% python3 -q
>>> import numpy as np
>>> np.set_printoptions(precision=2, suppress=True, linewidth=160)
>>> mat = np.loadtxt("run17.csv", delimiter=",")
>>> mat
array([[ 0.,  0.,  0., -1.,  2.],
       [ 0.,  0.,  0.,  0.,  2.],
       [ 0.,  0.,  0.,  1., -1.],
       [-1.,  0.,  1.,  0.,  0.],
       [ 2.,  2., -1.,  0.,  0.]])
>>> # equal to its transpose
>>> Uu, s, Vh = np.linalg.svd(mat, full_matrices=False)
>>> np.round(Uu.T @ Uu, 2) + 0
array([[1., 0., 0., 0., 0.],
       [0., 1., 0., 0., 0.],
       [0., 0., 1., 0., 0.],
       [0., 0., 0., 1., 0.],
       [0., 0., 0., 0., 1.]])
>>> s.round(2) + 0
array([3.18, 3.18, 0.94, 0.94, 0.  ])
>>> np.round(Vh @ Vh.T, 2) + 0
array([[1., 0., 0., 0., 0.],
       [0., 1., 0., 0., 0.],
       [0., 0., 1., 0., 0.],
       [0., 0., 0., 1., 0.],
       [0., 0., 0., 0., 1.]])
>>> arr = np.load("m.npy")
>>> arr
array([[2, 2, 0, 1, 2, 1, 1, 2],
       [3, 2, 3, 0, 3, 2, 1, 2],
       [1, 0, 1, 1, 1, 0, 3, 0],
       [3, 2, 3, 0, 3, 2, 1, 2],
       [3, 1, 3, 2, 2, 2, 2, 3],
       [0, 1, 1, 2, 0, 1, 2, 3]])
>>> [round(float(x), 2) for x in np.linalg.svd(arr, compute_uv=False)[:3]]
[12.13, 4.04, 2.69]
>>> np.linalg.matrix_rank(arr, rtol=0.1)
np.int64(4)
>>> np.argsort(-np.linalg.norm(arr, axis=0).round(6), kind="stable")[:3]
array([0, 7, 2])
>>> round(np.linalg.norm(arr, 2) / np.linalg.norm(arr), 2)
np.float64(0.91)
>>> np.linalg.lstsq(arr[:-1].T, arr[-1])[2]
np.int32(4)
